$ ipython --no-banner

In [1]: import numpy as np

In [2]: from numpy import linalg as LA

In [3]: np.set_printoptions(precision=1, suppress=True, linewidth=120)

In [4]: J = np.load("dump.npy")

In [5]: J
Out[5]: 
array([[9, 8, 0],
       [8, 8, 0],
       [0, 0, 4]])

In [6]: # symmetric

In [7]: def softmax(z):
   ...:     e = np.exp(z - z.max(axis=-1, keepdims=True))
   ...:     return e / e.sum(axis=-1, keepdims=True)
   ...: 

In [8]: np.round(softmax(10 * J[2]), 1) + 0
Out[8]: array([0., 0., 1.])

In [9]: print(np.round(softmax(J[2]), 1) + 0)
[0. 0. 1.]

In [10]: np.round(softmax(J[2] + 3), 1) + 0
Out[10]: array([0., 0., 1.])

In [11]: softmax(J).sum(axis=1)
Out[11]: array([1., 1., 1.])

In [12]: S = J @ J.T / np.sqrt(3)

In [13]: np.round(softmax(S)[2] @ J, 1) + 0
Out[13]: array([0., 0., 4.])

In [14]: softmax(S).round(6).argmax(axis=1)
Out[14]: array([0, 0, 2])

In [15]: np.round(softmax(S), 1) + 0
Out[15]: 
array([[1., 0., 0.],
       [1., 0., 0.],
       [0., 0., 1.]])

In [16]: arr = 0.5 ** np.abs(np.subtract.outer(np.arange(4), np.arange(4)))

In [17]: print(arr)
[[1.  0.5 0.2 0.1]
 [0.5 1.  0.5 0.2]
 [0.2 0.5 1.  0.5]
 [0.1 0.2 0.5 1. ]]

In [18]: x0 = np.array([3, -1, 0])

In [19]: LA.norm(J @ x0) <= LA.norm(J, 2) * LA.norm(x0) + 1e-9
Out[19]: np.True_

In [20]: print(np.einsum("ij,j->i", J, x0))
[19 16  0]

In [21]: print((J * x0).sum(axis=1))
[19 16  0]

In [22]: print(J @ (2 * x0))
[38 32  0]

In [23]: J * x0
Out[23]: 
array([[27, -8,  0],
       [24, -8,  0],
       [ 0,  0,  0]])

In [24]: J @ np.eye(3)[0]
Out[24]: array([9., 8., 0.])
